$ ipython --no-banner

In [1]: import numpy as np

In [2]: import numpy.linalg as la

In [3]: np.set_printoptions(precision=2, suppress=True, linewidth=100)

In [4]: tidy = lambda a: np.round(a, 2) + 0

In [5]: mat = np.loadtxt("mat.csv", delimiter=",")

In [6]: print(mat)
[[ 0. -9.  1.  0.  0.  2.  2.]
 [ 3.  7.  2.  2.  1.  1.  0.]
 [-2. -5. -3.  1.  1.  1.  2.]
 [ 0.  0.  0.  0. -1.  2. -1.]
 [ 0.  0.  0.  2.  1. -2.  2.]
 [ 0.  0.  0.  0.  0.  1. -2.]
 [ 0.  0.  0.  1.  0. -2. -1.]]

In [7]: vec = np.array([-4, -9, -8, 5, -1, -1, 3])

In [8]: rhs = mat @ vec

In [9]: b, lr = np.zeros(7), 1 / la.norm(mat, 2) ** 2

In [10]: for i in range(30):
    ...:     b -= lr * mat.T @ (mat @ b - rhs)
    ...:     if i % 5 == 0: print(i, round(la.norm(mat @ b - rhs), 2))
    ...: 
0 30.92
5 17.27
10 10.91
15 7.8
20 6.12
25 5.08

In [11]: print(tidy(la.cond(mat)))
46.41

In [12]: print(tidy(b))
[-4.89 -8.88 -6.59  2.93  1.66 -1.13  3.27]

In [13]: J = np.load("test11.npy")

In [14]: print(J)
[[ 4  5  6  7  8  9]
 [10 11 12 13 14 15]
 [16 17 18 19 20 21]]

In [15]: left, sv, vt = la.svd(J)

In [16]: print(np.argmax(sv[:-1] / (sv[1:] + 1e-6)) + 1)
2

In [17]: B = left[:, :2] @ np.diag(sv[:2]) @ vt[:2]

In [18]: print(tidy(np.abs(J - B).max()))
0.0

In [19]: print(tidy(B))
[[ 4.  5.  6.  7.  8.  9.]
 [10. 11. 12. 13. 14. 15.]
 [16. 17. 18. 19. 20. 21.]]

In [20]: print(la.matrix_rank(B))
2

In [21]: print(la.matrix_rank(J, rtol=0.05))
1

In [22]: print(tidy(np.trace(la.pinv(J) @ J)))
2.0

In [23]: print(np.abs(np.diag(la.qr(J)[1])) > 1e-9)
[ True  True False]

In [24]: print(la.lstsq(J[:-1].T, J[-1])[2])
2

In [25]: print(tidy(J @ la.pinv(J) @ J))
[[ 4.  5.  6.  7.  8.  9.]
 [10. 11. 12. 13. 14. 15.]
 [16. 17. 18. 19. 20. 21.]]

In [26]: print(np.allclose(J[:-1].T @ la.lstsq(J[:-1].T, J[-1])[0], J[-1]))
True

In [27]: W0 = np.array([[-3, -2, -1, 0, 1, 2],
    ...:     [3, 4, 5, 6, 7, 8],
    ...:     [9, 10, 11, 12, 13, 14],
    ...:     [15, 16, 17, 18, 19, 20]])

In [28]: # rows and columns are dependent

In [29]: print(tidy(la.norm(W0, 2) / la.norm(W0)))
1.0

In [30]: print(np.argsort(-la.norm(W0, axis=0).round(6), kind="stable")[:3])
[5 4 3]

In [31]: print(la.matrix_rank(W0, rtol=0.1))
1
